In [1]: import numpy as np

In [2]: import numpy.linalg as la

In [3]: np.set_printoptions(precision=2, suppress=True, linewidth=120, legacy="1.25")

In [4]: def rnd(a):
   ...:     return np.round(a, 2) + 0
   ...: 

In [5]: data = np.load("test13.npy")

In [6]: data
Out[6]: 
array([[ 0, -1,  1,  1, -3, -3,  0, -3, -2],
       [ 0,  0,  3, -2, -1, -1, -2,  3, -1],
       [ 0,  0,  0, -1, -1,  1, -2, -1,  3],
       [ 0,  0,  0,  0,  3, -1, -2,  3,  2],
       [ 0,  0,  0,  0,  0, -1,  2, -2, -2],
       [ 0,  0,  0,  0,  0,  0, -1, -2,  3],
       [ 0,  0,  0,  0,  0,  0,  0, -2,  2],
       [ 0,  0,  0,  0,  0,  0,  0,  0, -3],
       [ 0,  0,  0,  0,  0,  0,  0,  0,  0]])

In [7]: W1 = np.array([[1, 3, 3, 1, 2],
   ...:     [1, 3, 0, 2, 2],
   ...:     [3, 3, 2, 3, 1],
   ...:     [2, 2, 0, 3, 3],
   ...:     [3, 2, 1, 0, 3],
   ...:     [0, 3, 0, 1, 0],
   ...:     [1, 1, 3, 0, 3],
   ...:     [2, 1, 1, 3, 3],
   ...:     [3, 1, 0, 3, 2]])

In [8]: coef = np.array([5, 3, -1, -5, 2])

In [9]: H = np.maximum(data @ W1 + coef, 0)

In [10]: H
Out[10]: 
array([[ 0,  0,  0,  0,  0],
       [ 8,  3,  1,  3,  0],
       [ 5,  2,  0,  0,  0],
       [24,  9,  0,  9, 18],
       [ 0,  0,  3,  0,  0],
       [ 9,  3,  0,  0,  0],
       [ 7,  3,  0,  0,  0],
       [ 0,  0,  0,  0,  0],
       [ 5,  3,  0,  0,  2]])

In [11]: la.matrix_rank(H)
Out[11]: 5

In [12]: Z = np.array([[-2, -2, -4], [-1, -1, 1], [0, -1, -5], [2, 2, 3], [-3, 4, -2]])

In [13]: (H @ Z).round(6).argmax(axis=1)
Out[13]: array([0, 0, 0, 1, 0, 0, 0, 0, 1])

In [14]: print(H @ Z)
[[  0   0   0]
 [-13 -14 -25]
 [-12 -12 -18]
 [-93  33 -96]
 [  0  -3 -15]
 [-21 -21 -33]
 [-17 -17 -25]
 [  0   0   0]
 [-19  -5 -21]]

In [15]: U, sig = la.svd(H)
Traceback (most recent call last):
  Cell In[15], line 1
    U, sig = la.svd(H)
ValueError: too many values to unpack (expected 2)


In [16]: U, sig, Vt = la.svd(H, full_matrices=False)

In [17]: (sig > 1e-8).sum()
Out[17]: 5

In [18]: rnd(sig / sig[0])
Out[18]: array([1.  , 0.25, 0.09, 0.07, 0.03])

In [19]: rnd(U.T @ H @ Vt.T)
Out[19]: 
array([[35.7 ,  0.  ,  0.  ,  0.  ,  0.  ],
       [ 0.  ,  8.76,  0.  ,  0.  ,  0.  ],
       [ 0.  ,  0.  ,  3.32,  0.  ,  0.  ],
       [ 0.  ,  0.  ,  0.  ,  2.44,  0.  ],
       [ 0.  ,  0.  ,  0.  ,  0.  ,  1.03]])

In [20]: rnd(U.T @ U)
Out[20]: 
array([[1., 0., 0., 0., 0.],
       [0., 1., 0., 0., 0.],
       [0., 0., 1., 0., 0.],
       [0., 0., 0., 1., 0.],
       [0., 0., 0., 0., 1.]])

In [21]: rnd(Vt @ Vt.T)
Out[21]: 
array([[1., 0., 0., 0., 0.],
       [0., 1., 0., 0., 0.],
       [0., 0., 1., 0., 0.],
       [0., 0., 0., 1., 0.],
       [0., 0., 0., 0., 1.]])

In [22]: rnd(sig)
Out[22]: array([35.7 ,  8.76,  3.32,  2.44,  1.03])

In [23]: U, sig, Vt = la.svd(data)

In [24]: V = Vt[:(sig > 1e-8).sum()]

In [25]: rng = np.random.default_rng(672)

In [26]: x = data[1] + -1 * data[7] + rng.integers(2) * np.eye(9)[2]

In [27]: x
Out[27]: array([ 0.,  0.,  4., -2., -1., -1., -2.,  3.,  2.])

In [28]: rnd(np.diag(V.T @ V))
Out[28]: array([0., 1., 1., 1., 1., 1., 1., 1., 1.])

In [29]: rnd(la.norm(x - V.T @ V @ x))
Out[29]: 0.0

In [30]: print(rnd(V.T @ V))
[[0. 0. 0. 0. 0. 0. 0. 0. 0.]
 [0. 1. 0. 0. 0. 0. 0. 0. 0.]
 [0. 0. 1. 0. 0. 0. 0. 0. 0.]
 [0. 0. 0. 1. 0. 0. 0. 0. 0.]
 [0. 0. 0. 0. 1. 0. 0. 0. 0.]
 [0. 0. 0. 0. 0. 1. 0. 0. 0.]
 [0. 0. 0. 0. 0. 0. 1. 0. 0.]
 [0. 0. 0. 0. 0. 0. 0. 1. 0.]
 [0. 0. 0. 0. 0. 0. 0. 0. 1.]]

In [31]: la.matrix_rank(np.vstack([data, x]))
Out[31]: 8

In [32]: print(np.allclose(V.T @ V @ x, x))
True

In [33]: print(rnd(la.det(data)))
0.0

In [34]: la.matrix_power(data, 3)
Out[34]: 
array([[  0,   0,   0,   3,   6,  -7,   6,   2, -44],
       [  0,   0,   0,   0,  -9,  12, -18,   3,  27],
       [  0,   0,   0,   0,   0,   3,  -8,   4,   7],
       [  0,   0,   0,   0,   0,   0,   3,  -8,   5],
       [  0,   0,   0,   0,   0,   0,   0,  -2,   8],
       [  0,   0,   0,   0,   0,   0,   0,   0,  -6],
       [  0,   0,   0,   0,   0,   0,   0,   0,   0],
       [  0,   0,   0,   0,   0,   0,   0,   0,   0],
       [  0,   0,   0,   0,   0,   0,   0,   0,   0]])

In [35]: rnd(np.abs(la.eigvals(data)).max())
Out[35]: 0.0

In [36]: print(np.allclose(data @ data.T, data.T @ data))
False

In [37]: (data + data.T) / 2
Out[37]: 
array([[ 0. , -0.5,  0.5,  0.5, -1.5, -1.5,  0. , -1.5, -1. ],
       [-0.5,  0. ,  1.5, -1. , -0.5, -0.5, -1. ,  1.5, -0.5],
       [ 0.5,  1.5,  0. , -0.5, -0.5,  0.5, -1. , -0.5,  1.5],
       [ 0.5, -1. , -0.5,  0. ,  1.5, -0.5, -1. ,  1.5,  1. ],
       [-1.5, -0.5, -0.5,  1.5,  0. , -0.5,  1. , -1. , -1. ],
       [-1.5, -0.5,  0.5, -0.5, -0.5,  0. , -0.5, -1. ,  1.5],
       [ 0. , -1. , -1. , -1. ,  1. , -0.5,  0. , -1. ,  1. ],
       [-1.5,  1.5, -0.5,  1.5, -1. , -1. , -1. ,  0. , -1.5],
       [-1. , -0.5,  1.5,  1. , -1. ,  1.5,  1. , -1.5,  0. ]])
